$ ipython --no-banner

In [1]: import numpy as np

In [2]: np.set_printoptions(suppress=True, linewidth=100)

In [3]: rnd = lambda a: np.round(a, 2) + 0

In [4]: M = np.load("layer8.npy")

In [5]: rnd(M)
Out[5]: 
array([[-1.55,  1.19,  1.15, -1.28, -1.84,  1.01, -2.93,  1.85,  1.36],
       [ 0.77, -2.4 ,  1.82, -2.79,  0.19, -1.77,  0.46, -0.46,  1.99],
       [ 2.51, -0.42, -2.55, -0.14, -0.74, -2.21, -2.29,  1.04, -0.47],
       [ 0.39,  0.11, -2.14, -1.41,  2.47,  2.36, -1.2 , -1.43,  1.77],
       [ 2.32, -0.37,  0.14, -1.99, -1.41,  2.73,  1.29,  1.16, -1.75],
       [-0.19,  0.05, -1.08, -0.02, -3.48,  0.21,  0.25, -3.31,  0.8 ],
       [ 2.51,  1.79,  0.68,  1.72, -0.32,  0.25,  1.18,  0.85,  3.13],
       [ 1.93,  0.93,  2.73,  0.45,  0.73,  0.17, -2.25, -2.26, -1.41],
       [ 0.19, -3.66,  0.41,  2.54, -0.44,  1.69, -1.14,  0.42,  0.6 ]])

In [6]: rnd(M[7] @ M[0])
Out[6]: np.float64(0.0)

In [7]: rnd(np.linalg.norm(M, 1)), rnd(np.linalg.norm(M, np.inf))
Out[7]: (np.float64(13.27), np.float64(14.15))

In [8]: rnd(np.linalg.norm(M, axis=0))
Out[8]: array([5., 5., 5., 5., 5., 5., 5., 5., 5.])

In [9]: print(rnd(np.linalg.norm(M, axis=1)))
[5. 5. 5. 5. 5. 5. 5. 5. 5.]

In [10]: rnd(np.linalg.norm(M[7] - M[0]))
Out[10]: np.float64(7.07)

In [11]: arr = np.load("dump.npy")

In [12]: print(arr)
[[-0.5  -1.5  -2.8  -0.4   0.4  -1.18 -0.2   0.6 ]
 [-0.1   1.   -1.2  -0.2   1.1  -1.37 -0.6   0.7 ]
 [ 0.4  -0.9  -1.   -0.6  -0.3  -0.37  1.3   0.2 ]
 [ 1.   -1.1   0.1   0.    0.7   1.21  0.2  -0.6 ]
 [ 0.   -3.2   0.3   0.2   0.1  -3.01 -0.7   1.5 ]
 [ 0.1   0.4   1.1   0.1  -0.3   0.01 -0.4   0.  ]
 [ 0.6  -0.1   1.    0.1  -0.6  -1.4   0.3   0.7 ]
 [ 1.9   1.4  -0.7   0.4   0.9  -2.6  -0.8   1.3 ]
 [-0.8  -0.4   0.    0.2  -0.8  -2.6   1.1   1.3 ]
 [ 0.1   1.6   0.5  -0.2  -1.1   1.2   0.9  -0.6 ]
 [ 1.4  -0.2   0.5   0.1   1.6   0.6   1.3  -0.3 ]
 [ 0.8   1.1   0.1   0.2  -0.1  -0.22 -0.6   0.1 ]
 [-1.   -1.2  -0.5  -0.2  -2.1  -1.39  0.2   0.7 ]
 [-0.8  -0.9  -0.5  -0.1   1.1  -3.38 -0.9   1.7 ]
 [ 1.2   0.5  -1.1   1.6  -0.8   1.98  0.2  -1.  ]
 [-0.3  -1.7  -1.7   2.5   1.4   0.4  -1.8  -0.2 ]
 [-0.8   0.9   0.8  -1.    1.4   1.2   0.9  -0.6 ]
 [-0.5   0.3  -0.1   0.2  -0.1   0.6   0.   -0.3 ]
 [ 1.4  -0.5  -0.1  -0.3   0.9   6.4   1.   -3.2 ]
 [ 2.3   1.    0.   -0.5   0.3   1.02  1.9  -0.5 ]
 [-0.1  -0.4   0.1  -1.5  -0.8  -1.59 -0.4   0.8 ]
 [-0.3  -0.8   0.2  -3.1   0.8  -2.39  1.3   1.2 ]]

In [13]: B = np.c_[arr[:, :6] @ np.array([[1, -3, 3, -1, 2, 2],
    ...:     [2, -3, 3, -3, 0, 0],
    ...:     [3, 2, -1, -1, -1, 2],
    ...:     [3, -2, 2, 2, 3, 2],
    ...:     [1, -3, 2, 1, -1, -1],
    ...:     [0, -2, 2, -3, -2, 2]]), np.array([3, 2, 3, 3, 1, 2, 3, 2, 1, 2, 3, 3, 0, 2, 2, 0, 3, 3, 1, 1, 1, 1])]

In [14]: rnd(B)
Out[14]: 
array([[-12.7 ,   2.36,  -5.56,  10.94,   2.56, -10.16,   3.  ],
       [ -1.2 ,  -5.26,   2.96,   3.11,   2.04,  -6.84,   2.  ],
       [ -6.5 ,   2.34,  -3.04,   2.91,   1.04,  -2.84,   3.  ],
       [ -0.2 ,  -4.02,   3.42,  -0.73,  -1.22,   3.92,   3.  ],
       [ -4.8 ,  15.52, -15.32,  18.83,   6.22,  -5.12,   1.  ],
       [  4.2 ,   1.38,   0.02,  -2.53,  -0.32,   2.92,   2.  ],
       [  3.1 ,   4.9 ,  -3.3 ,   2.5 ,   3.9 ,   1.2 ,   3.  ],
       [  4.7 ,  -9.6 ,   8.  ,   4.1 ,  10.  ,  -2.9 ,   2.  ],
       [ -1.8 ,  10.8 , -10.  ,   9.4 ,   5.  ,  -5.6 ,   1.  ],
       [  3.1 ,  -2.8 ,   4.4 , -10.5 ,  -2.2 ,   4.3 ,   2.  ],
       [  4.4 ,  -8.8 ,   7.7 ,  -1.3 ,  -0.2 ,   3.6 ,   3.  ],
       [  3.8 ,  -5.16,   5.36,  -3.24,   2.64,   1.86,   3.  ],
       [ -7.6 ,  15.08, -13.48,   6.77,   2.78,  -4.08,   0.  ],
       [ -3.3 ,   7.76,  -9.36,  15.04,   4.26, -10.66,   2.  ],
       [  2.9 , -12.06,  11.76,  -5.14,   5.14,   8.16,   2.  ],
       [  0.1 ,  -7.4 ,   4.3 ,  12.3 ,   6.4 ,   0.4 ,   0.  ],
       [  1.8 ,  -3.3 ,   2.7 ,  -6.9 ,  -9.2 ,  -1.  ,   3.  ],
       [  0.3 ,  -0.9 ,   0.9 ,  -1.8 ,  -1.4 ,   0.5 ,   3.  ],
       [  0.1 , -17.8 ,  16.8 , -18.7 , -11.7 ,  13.9 ,   1.  ],
       [  3.1 , -11.84,  11.54,  -9.06,   0.76,   5.34,   1.  ],
       [ -5.9 ,  10.28,  -9.38,   2.17,  -0.82,  -5.38,   1.  ],
       [ -9.8 ,  12.28, -12.88,   4.27,  -6.12, -11.98,   1.  ]])

In [15]: rnd(np.linalg.norm(np.linalg.qr(arr)[0].T @ B, axis=0) ** 2 / ((B ** 2).sum(axis=0) + 1e-12))
Out[15]: array([1. , 1. , 1. , 1. , 1. , 1. , 0.3])

In [16]: np.linalg.matrix_rank(B)
Out[16]: np.int64(7)

In [17]: labels = B[:, 3] > np.median(B[:, 3])

In [18]: u = B[labels].mean(axis=0) - B[~labels].mean(axis=0)

In [19]: rnd(u)
Out[19]: array([ -5.22,   9.44, -10.26,  13.45,   5.15,  -8.79,  -0.55])

In [20]: ((B - B.mean(axis=0)) @ u > 0).astype(int)
Out[20]: array([1, 1, 1, 0, 1, 0, 1, 0, 1, 0, 0, 0, 1, 1, 0, 1, 0, 0, 0, 0, 1, 1])

In [21]: Ac = arr - arr.mean(axis=0)

In [22]: left, sv, vt = np.linalg.svd(Ac, full_matrices=False)

In [23]: rnd(np.abs(vt[-1]))
Out[23]: array([0.  , 0.  , 0.  , 0.  , 0.  , 0.45, 0.  , 0.89])

In [24]: rnd((sv ** 2).sum() ** 2 / (sv ** 4).sum())
Out[24]: np.float64(2.98)

In [25]: np.abs(vt[0]).argmax()
Out[25]: np.int64(5)

In [26]: np.linalg.matrix_rank(Ac)
Out[26]: np.int64(8)

In [27]: np.abs(left[:, 0]).argmax()
Out[27]: np.int64(18)

In [28]: rnd(sv ** 2 / (sv ** 2).sum())
Out[28]: array([0.54, 0.16, 0.11, 0.08, 0.05, 0.05, 0.02, 0.  ])

In [29]: E = np.array([[1.01, 0.02, 1.99],
    ...:     [1.0, 0.0, 2.01],
    ...:     [1.01, -0.03, 2.01],
    ...:     [1.0, 0.01, 0.99],
    ...:     [1.0, -0.03, 1.02],
    ...:     [1.0, -0.04, 1.0],
    ...:     [1.03, 2.02, 0.03],
    ...:     [1.0, 1.97, -0.02],
    ...:     [1.01, 2.01, -0.01]])

In [30]: x0 = np.array([-2, 1, -3])

In [31]: target = E @ x0

In [32]: beta, lr = np.zeros(3), 1 / np.linalg.norm(E, 2) ** 2

In [33]: for i in range(60):
    ...:     beta -= lr * E.T @ (E @ beta - target)
    ...:     if i % 10 == 0: print(i, round(np.linalg.norm(E @ beta - target), 2))
    ...: 
0 3.34
10 0.26
20 0.22
30 0.19
40 0.16
50 0.14

In [34]: rnd(np.linalg.cond(E))
Out[34]: np.float64(7.82)

In [35]: B = np.array([[-1, -4, 0], [2, 2, -3], [0, 1, -4]])

In [36]: np.linalg.matrix_rank(np.vstack([E, B.T]))
Out[36]: np.int64(3)

In [37]: hat = E @ np.linalg.solve(E.T @ E, E.T)

In [38]: print(rnd(hat))
[[ 0.33  0.34  0.33  0.    0.   -0.01  0.01  0.    0.  ]
 [ 0.34  0.34  0.33 -0.01  0.   -0.01  0.01 -0.01  0.  ]
 [ 0.33  0.33  0.33  0.01  0.01  0.    0.   -0.01 -0.01]
 [ 0.   -0.01  0.01  0.32  0.33  0.33  0.    0.01  0.  ]
 [ 0.    0.    0.01  0.33  0.33  0.34 -0.01  0.01  0.  ]
 [-0.01 -0.01  0.    0.33  0.34  0.35 -0.01  0.01 -0.01]
 [ 0.01  0.01  0.    0.   -0.01 -0.01  0.34  0.33  0.34]
 [ 0.   -0.01 -0.01  0.01  0.01  0.01  0.33  0.32  0.33]
 [ 0.    0.   -0.01  0.    0.   -0.01  0.34  0.33  0.34]]

In [39]: rnd(np.trace(hat))
Out[39]: np.float64(3.0)

In [40]: rnd(hat @ E[:, 1])
Out[40]: array([ 0.02,  0.  , -0.03,  0.01, -0.03, -0.04,  2.02,  1.97,  2.01])

In [41]: rnd(np.linalg.eigvalsh(hat))
Out[41]: array([0., 0., 0., 0., 0., 0., 1., 1., 1.])

In [42]: rnd(np.diag(hat))
Out[42]: array([0.33, 0.34, 0.33, 0.32, 0.33, 0.35, 0.34, 0.32, 0.34])

In [43]: E.sum(axis=0)
Out[43]: array([9.06, 5.93, 9.02])

In [44]: rnd(E.sum(axis=1))
Out[44]: array([3.02, 3.01, 2.99, 2.  , 1.99, 1.96, 3.08, 2.95, 3.01])

In [45]: print(np.unravel_index(np.abs(E).argmax(), E.shape))
(np.int64(6), np.int64(1))

In [46]: x0 = np.array([-2, -1, 2])

In [47]: target = E @ x0

In [48]: rnd(target)
Out[48]: array([ 1.94,  2.02,  2.03, -0.03,  0.07,  0.04, -4.02, -4.01, -4.05])

In [49]: rnd(np.linalg.lstsq(E, target)[0])
Out[49]: array([-2., -1.,  2.])

In [50]: rng = np.random.default_rng(722)

In [51]: target = target + 0.02 * rng.normal(size=9)

In [52]: rnd(target)
Out[52]: array([ 1.96,  2.02,  2.02, -0.03,  0.08,  0.03, -4.01, -4.04, -4.03])

In [53]: beta, *_ = np.linalg.lstsq(E, target)

In [54]: rnd(np.linalg.norm(target - E @ beta))
Out[54]: np.float64(0.05)

In [55]: [round(float(np.linalg.norm(np.linalg.solve(E.T @ E + lam * np.eye(3), E.T @ target))), 2) for lam in (0, 1, 10, 100)]
Out[55]: [3.01, 2.06, 1.21, 0.25]

In [56]: rnd(beta)
Out[56]: array([-2.01, -1.  ,  2.  ])

In [57]: A = np.load("m.npy")

In [58]: A
Out[58]: 
array([[ -1.3,  -1. ,  -1.3,  -0.3],
       [ -0.1,  -0.1,  -0.3,   0.1],
       [  1.1,  -1.5,  -0.1,   0.4],
       [ -0.1,  -0.1,   0.1,   1.7],
       [  1.5,  -0.1,   0.6,  -0.1],
       [  0.7,   0.2,   1.2,  -1.2],
       [  0.4,   0.1,   0.4,  -0.5],
       [ -0.4,   0.1,  -1.3,  -0.6],
       [  1. ,  -0.6,   1.3,  -0.8],
       [ -0.8,   1. ,   1.6,  -0.9],
       [ -0.6,  -0.5,  -0.1,  -0.2],
       [  0.2,  -0.8,  -1.1,   1.9],
       [  0.6,   0. ,   0.8,   0.2],
       [  0.3,   1.7,   0.7,   0.5],
       [ -0.1,  -0.2,  -0.7,  -1.6],
       [-13. ,   5. ,   9. ,  -5. ],
       [  0.9,  -1.8,  -0.1,   0.7],
       [ -0.6,  -0.9,  -0.1,   1.1],
       [ -0.3,  -1.8,   0.1,  -1.5],
       [ -0.7,   1.3,  -0.4,  -1.3],
       [ -0.5,   1.7,   0.1,   0.2],
       [  0.1,   0.4,   0.6,   0.5],
       [  0.2,   0.7,   0.6,  -0.4],
       [  1.7,   1.1,   2.2,  -0.6],
       [ -0.6,   0. ,   1.1,  -1.2],
       [  0.2,   0.1,  -1.3,   1.5]])

In [59]: cov = A.T @ A

In [60]: rnd(np.diag(cov))
Out[60]: array([182.82,  47.26, 102.2 ,  48.3 ])

In [61]: rnd(np.linalg.eigvalsh(cov)[::-1])
Out[61]: array([318.03,  29.32,  19.81,  13.43])

In [62]: np.allclose(cov, cov.T)
Out[62]: True

In [63]: (A @ A.T).shape
Out[63]: (26, 26)
